% python3 -q
>>> import numpy as np
>>> np.set_printoptions(precision=2, suppress=True, linewidth=160)
>>> def tidy(a):
...     return np.round(a, 2) + 0
... 
>>> A = np.load("dump.npy")
>>> print(A)
[[ 0.04 -0.35 -0.45]
 [-0.06  0.79  0.51]
 [-0.01  0.06 -0.09]
 [ 0.11 -0.23 -0.2 ]
 [ 0.    0.21 -0.07]
 [ 0.04 -0.89 -0.94]
 [-0.01  1.23  1.12]
 [ 0.13 -0.89 -0.8 ]
 [-0.16  0.51  0.76]
 [-0.09  0.78  0.82]
 [ 0.18 -0.2   0.08]
 [-0.09 -0.97 -1.07]
 [ 0.07 -1.49 -1.42]
 [ 0.08 -1.09 -0.91]
 [-0.04  1.23  1.03]
 [-0.07  0.44  0.41]
 [-0.07  1.2   1.02]
 [ 0.09  1.77  1.53]
 [ 0.14 -0.37 -0.31]
 [-0.11  0.42  0.53]
 [-0.11 -0.59 -0.7 ]
 [ 0.11  0.06 -0.12]
 [ 0.1   0.46  0.15]
 [-0.1  -0.28 -0.16]
 [-0.11 -0.28 -0.06]
 [-0.1  -1.87 -1.97]
 [ 0.01 -0.49 -0.24]
 [ 0.06  0.28  0.23]
 [-0.19  0.21  0.13]
 [ 0.14  0.71  0.72]]
>>> lab = A[:, 2] > np.median(A[:, 2])
>>> f = A[lab].mean(axis=0) - A[~lab].mean(axis=0)
>>> np.argsort(-np.abs(f).round(6), kind="stable")
array([1, 2, 0])
>>> print(tidy(f))
[-0.04  1.25  1.23]
>>> print((((A - A.mean(axis=0)) @ f > 0) == lab).mean())
0.9
>>> np.linalg.matrix_rank(A, rtol=0.1)
np.int64(1)
>>> tidy(np.abs(np.linalg.svd(A)[2][-1]))
array([1.  , 0.01, 0.  ])
>>> np.linalg.cond(A) > 100
np.False_
>>> print(np.argsort(-np.linalg.norm(A, axis=0).round(6), kind="stable")[:3])
[1 2 0]
>>> E = np.load("run11.npy")
>>> tidy(E)
array([[ 1.  , -0.03, -0.04, -0.03,  0.03, -0.04,  0.04,  0.  ,  0.  , -0.01],
       [-0.03,  0.76, -0.31, -0.24,  0.24, -0.31,  0.31,  0.03, -0.03, -0.1 ],
       [-0.04, -0.31,  0.6 , -0.31,  0.31, -0.4 ,  0.4 ,  0.04, -0.04, -0.13],
       [-0.03, -0.24, -0.31,  0.76,  0.24, -0.31,  0.31,  0.03, -0.03, -0.1 ],
       [ 0.03,  0.24,  0.31,  0.24,  0.76,  0.31, -0.31, -0.03,  0.03,  0.1 ],
       [-0.04, -0.31, -0.4 , -0.31,  0.31,  0.6 ,  0.4 ,  0.04, -0.04, -0.13],
       [ 0.04,  0.31,  0.4 ,  0.31, -0.31,  0.4 ,  0.6 , -0.04,  0.04,  0.13],
       [ 0.  ,  0.03,  0.04,  0.03, -0.03,  0.04, -0.04,  1.  ,  0.  ,  0.01],
       [ 0.  , -0.03, -0.04, -0.03,  0.03, -0.04,  0.04,  0.  ,  1.  , -0.01],
       [-0.01, -0.1 , -0.13, -0.1 ,  0.1 , -0.13,  0.13,  0.01, -0.01,  0.96]])
>>> # symmetric, so the eigenvalues are real
>>> x = np.array([6, -8, 2, -4, 4, 8, 3, -5, -8, 9])
>>> tidy(np.sort(np.abs(np.degrees(np.angle(np.linalg.eigvals(E))))))
array([  0.,   0.,   0.,   0.,   0.,   0.,   0.,   0.,   0., 180.])
>>> tidy(np.linalg.inv(E))
array([[ 1.  , -0.03, -0.04, -0.03,  0.03, -0.04,  0.04,  0.  ,  0.  , -0.01],
       [-0.03,  0.76, -0.31, -0.24,  0.24, -0.31,  0.31,  0.03, -0.03, -0.1 ],
       [-0.04, -0.31,  0.6 , -0.31,  0.31, -0.4 ,  0.4 ,  0.04, -0.04, -0.13],
       [-0.03, -0.24, -0.31,  0.76,  0.24, -0.31,  0.31,  0.03, -0.03, -0.1 ],
       [ 0.03,  0.24,  0.31,  0.24,  0.76,  0.31, -0.31, -0.03,  0.03,  0.1 ],
       [-0.04, -0.31, -0.4 , -0.31,  0.31,  0.6 ,  0.4 ,  0.04, -0.04, -0.13],
       [ 0.04,  0.31,  0.4 ,  0.31, -0.31,  0.4 ,  0.6 , -0.04,  0.04,  0.13],
       [ 0.  ,  0.03,  0.04,  0.03, -0.03,  0.04, -0.04,  1.  ,  0.  ,  0.01],
       [ 0.  , -0.03, -0.04, -0.03,  0.03, -0.04,  0.04,  0.  ,  1.  , -0.01],
       [-0.01, -0.1 , -0.13, -0.1 ,  0.1 , -0.13,  0.13,  0.01, -0.01,  0.96]])
>>> print([p for p in range(1, 25) if np.allclose(np.linalg.matrix_power(E, p), np.eye(10))])
[2, 4, 6, 8, 10, 12, 14, 16, 18, 20, 22, 24]
>>> print(tidy(np.linalg.det(E)))
-1.0
